% python3 -q
>>> import numpy as np
>>> np.set_printoptions(precision=2, suppress=True, linewidth=140)
>>> tidy = lambda a: np.round(a, 2) + 0
>>> E = np.load("run12.npy")
>>> print(E)
[[  3   4  -6  -6   0   2 -11   6  -3  -5   3]
 [ 11  12   2   2   8  10  -3  14   5   3  11]
 [  2   3  -7  -7  -1   1 -12   5  -4  -6   2]
 [  9  10   0   0   6   8  -5  12   3   1   9]
 [  3   4  -6  -6   0   2 -11   6  -3  -5   3]
 [  2   3  -7  -7  -1   1 -12   5  -4  -6   2]
 [  3   4  -6  -6   0   2 -11   6  -3  -5   3]
 [ 10  11   1   1   7   9  -4  13   4   2  10]
 [  9  10   0   0   6   8  -5  12   3   1   9]
 [  5   6  -4  -4   2   4  -9   8  -1  -3   5]
 [  6   7  -3  -3   3   5  -8   9   0  -2   6]
 [ 11  12   2   2   8  10  -3  14   5   3  11]
 [ 10  11   1   1   7   9  -4  13   4   2  10]]
>>> # column 3 repeats column 2
>>> r = np.linalg.matrix_rank(E)
>>> print(r)
2
>>> ns = np.linalg.svd(E)[2][r:].T
>>> print([int(np.linalg.matrix_rank(E[:i])) for i in range(1, len(E) + 1)])
[1, 2, 2, 2, 2, 2, 2, 2, 2, 2, 2, 2, 2]
>>> print(tidy(np.linalg.norm(E, 2) / np.linalg.norm(E)))
0.89
>>> print(np.linalg.cond(E) > 100)
True
>>> W0 = np.loadtxt("data.csv", delimiter=",")
>>> print(tidy(W0))
[[-0.39 -0.05  0.17  0.24  0.05  0.3  -0.2  -0.19  0.02  0.22]
 [ 0.05 -0.4  -0.15 -0.61  0.01  0.27  0.11  0.12  0.36 -0.2 ]
 [-0.36  0.   -0.28 -0.1   0.28  0.41 -0.48 -0.05 -0.3  -0.26]
 [ 0.28 -0.25  0.6  -0.11  0.45  0.   -0.26 -0.17  0.22  0.15]
 [ 0.41  0.1  -0.19 -0.34 -0.17  0.1  -0.11  0.16 -0.4   0.29]
 [-0.05  0.22 -0.53 -0.11  0.54 -0.26  0.1  -0.27  0.28  0.36]
 [-0.13 -0.41 -0.19  0.   -0.31 -0.55 -0.59  0.06  0.11  0.14]
 [ 0.46  0.15 -0.24  0.41 -0.17  0.16 -0.21 -0.28  0.35 -0.34]
 [ 0.36  0.   -0.08 -0.07 -0.08  0.3  -0.28 -0.26 -0.08  0.27]
 [-0.05 -0.4  -0.14 -0.03 -0.07 -0.05  0.23 -0.46 -0.06 -0.35]
 [-0.05  0.04  0.15 -0.24 -0.18 -0.17  0.12 -0.66 -0.35  0.07]
 [ 0.21 -0.59 -0.21  0.44  0.26  0.08  0.24  0.11 -0.34  0.2 ]
 [ 0.23  0.12  0.06 -0.05  0.4  -0.38 -0.18  0.09 -0.33 -0.49]]
>>> # columns are unit length and at right angles
>>> x0 = np.array([1, 0, 0, 3, 1, 0, 3, 3, 2, 3])
>>> print(np.linalg.norm(W0 @ x0) <= np.linalg.norm(W0, 2) * np.linalg.norm(x0) + 1e-9)
True
>>> print(tidy(np.einsum("ij,j->i", W0, x0)))
[-0.08 -0.96 -3.33 -0.02 -0.55  1.28 -1.37 -0.26 -0.92 -2.09 -3.1   2.75 -1.93]
>>> print(tidy(W0 @ np.ones(10)))
[ 0.17 -0.44 -1.13  0.91 -0.15  0.27 -1.86  0.3   0.07 -1.4  -1.28  0.4  -0.53]
>>> print((W0 @ x0).argmax())
11
>>> x0 = np.array([3, 0, 3, 2, -1, 2, 2, -1, 3, -1])
>>> rhs = W0 @ x0
>>> print(tidy(np.linalg.pinv(W0) @ W0))
[[1. 0. 0. 0. 0. 0. 0. 0. 0. 0.]
 [0. 1. 0. 0. 0. 0. 0. 0. 0. 0.]
 [0. 0. 1. 0. 0. 0. 0. 0. 0. 0.]
 [0. 0. 0. 1. 0. 0. 0. 0. 0. 0.]
 [0. 0. 0. 0. 1. 0. 0. 0. 0. 0.]
 [0. 0. 0. 0. 0. 1. 0. 0. 0. 0.]
 [0. 0. 0. 0. 0. 0. 1. 0. 0. 0.]
 [0. 0. 0. 0. 0. 0. 0. 1. 0. 0.]
 [0. 0. 0. 0. 0. 0. 0. 0. 1. 0.]
 [0. 0. 0. 0. 0. 0. 0. 0. 0. 1.]]
>>> rng = np.random.default_rng(32)
>>> rhs = rhs + 0.1 * rng.normal(size=13)
>>> print(tidy(rhs))
[ 0.12  0.46 -3.16  2.2  -1.55 -2.26 -2.6   3.29  0.35  0.3  -0.63 -0.04 -1.2 ]
>>> c, *_ = np.linalg.lstsq(W0, rhs)
>>> print(tidy(c))
[ 2.94 -0.12  3.14  2.07 -1.02  1.91  1.87 -0.82  3.04 -1.14]
>>> print([round(float(np.linalg.norm(np.linalg.solve(W0.T @ W0 + lam * np.eye(10), W0.T @ rhs))), 2) for lam in (0, 1, 10, 100)])
[6.5, 3.25, 0.59, 0.06]
>>> print(c.round())
[ 3. -0.  3.  2. -1.  2.  2. -1.  3. -1.]
>>> x0 = np.array([3, 3, 0, -2, -2, -3, -1, 1, 1, 2])
>>> rhs = W0 @ x0
>>> c, lr = np.zeros(10), 1 / np.linalg.norm(W0, 2) ** 2
>>> for i in range(6):
...     c -= lr * W0.T @ (W0 @ c - rhs)
...     if i % 1 == 0: print(i, round(np.linalg.norm(W0 @ c - rhs), 2))
... 
0 0.0
1 0.0
2 0.0
3 0.0
4 0.0
5 0.0
>>> print(tidy(np.linalg.cond(W0)))
1.0
>>> G = W0.T @ W0
>>> print(np.linalg.matrix_rank(G))
10
>>> print(tidy(np.linalg.svd(W0, compute_uv=False) ** 2))
[1. 1. 1. 1. 1. 1. 1. 1. 1. 1.]
>>> print(tidy(G))
[[1. 0. 0. 0. 0. 0. 0. 0. 0. 0.]
 [0. 1. 0. 0. 0. 0. 0. 0. 0. 0.]
 [0. 0. 1. 0. 0. 0. 0. 0. 0. 0.]
 [0. 0. 0. 1. 0. 0. 0. 0. 0. 0.]
 [0. 0. 0. 0. 1. 0. 0. 0. 0. 0.]
 [0. 0. 0. 0. 0. 1. 0. 0. 0. 0.]
 [0. 0. 0. 0. 0. 0. 1. 0. 0. 0.]
 [0. 0. 0. 0. 0. 0. 0. 1. 0. 0.]
 [0. 0. 0. 0. 0. 0. 0. 0. 1. 0.]
 [0. 0. 0. 0. 0. 0. 0. 0. 0. 1.]]
>>> print(tidy(np.linalg.eigvalsh(G)[::-1]))
[1. 1. 1. 1. 1. 1. 1. 1. 1. 1.]
>>> P = W0 @ np.linalg.solve(W0.T @ W0, W0.T)
>>> print(tidy(np.trace(P)))
10.0
>>> print(tidy(P @ W0[:, 1]))
[-0.05 -0.4   0.   -0.25  0.1   0.22 -0.41  0.15  0.   -0.4   0.04 -0.59  0.12]
>>> print(np.allclose(P @ P, P))
True
>>> print(np.linalg.matrix_rank(np.eye(13) - P))
3
>>> arr = np.loadtxt("layer3.csv", delimiter=",")
>>> print(tidy(arr))
[[-0.74  0.49 -0.26 -0.73 -0.58 -0.06 -1.38  0.88 -1.04  1.17  1.8  -0.58 -0.08 -2.53 -2.85]
 [ 0.45 -0.74 -0.43 -0.29 -1.81  2.41  1.28  2.39  0.95 -1.38 -1.64  0.19  0.63 -0.7  -1.07]
 [-0.3   2.63 -2.17 -1.28 -0.9  -1.6   1.63 -0.04  1.04 -1.35  0.92 -1.12  0.17  0.67 -0.26]
 [ 1.04  1.03 -1.07 -0.12  0.14 -0.7  -3.85  0.53  0.95 -1.33 -1.75  0.38 -0.35 -0.26  0.22]
 [ 1.48  0.53  1.7   0.52 -3.4  -0.03 -0.33 -1.   -1.23 -1.01  0.68 -0.81 -1.26 -0.52  1.09]
 [-0.3  -0.51  1.58 -1.79 -1.33 -0.85 -1.07  2.11  0.89  1.38  0.83  0.    0.57  2.67  0.17]
 [-0.74 -2.03  0.3  -0.87  0.55 -0.98 -0.36 -0.13 -1.17 -1.62 -0.96 -3.46  1.1  -0.01 -0.09]
 [-0.89  0.99  2.72 -0.4  -0.06 -1.83  0.68 -0.37  1.39 -0.29 -1.31  0.95  1.63 -2.09  0.03]
 [-1.19 -0.03  0.18 -0.91  0.87 -1.01  0.69  2.47 -1.59 -0.99 -0.12  0.94 -2.62 -0.88  1.55]
 [-0.3   1.88  1.29  1.74  1.45  1.63 -0.52  1.66  0.54 -0.85  1.72 -1.59  0.97 -0.12  1.21]
 [-2.52  0.95  1.35  0.34 -0.01  1.01 -0.43 -1.09 -0.15 -1.48 -0.71  0.32 -1.54  1.84 -2.19]
 [-2.67 -0.56 -0.98  0.87 -1.39  0.33 -0.45 -0.3   2.01  1.61 -0.57 -1.35 -1.18 -0.94  1.57]
 [ 0.15 -1.88 -0.17  2.86 -0.31 -2.19  0.15  0.84  1.32 -1.36  1.42  0.56 -0.41  0.21 -1.21]
 [-2.08 -0.05 -1.21  0.7  -1.37  0.02 -0.76 -0.02 -2.   -0.81  0.46  1.78  2.63  0.29  1.1 ]
 [-0.3  -1.51  0.13 -2.23  0.41  1.22 -0.61 -1.33  1.67 -1.88  2.31  0.96 -0.18 -0.81  0.75]]
>>> print(tidy(np.linalg.norm(arr, axis=0)))
[5. 5. 5. 5. 5. 5. 5. 5. 5. 5. 5. 5. 5. 5. 5.]
>>> print(tidy(np.linalg.svd(arr, compute_uv=False)))
[5. 5. 5. 5. 5. 5. 5. 5. 5. 5. 5. 5. 5. 5. 5.]
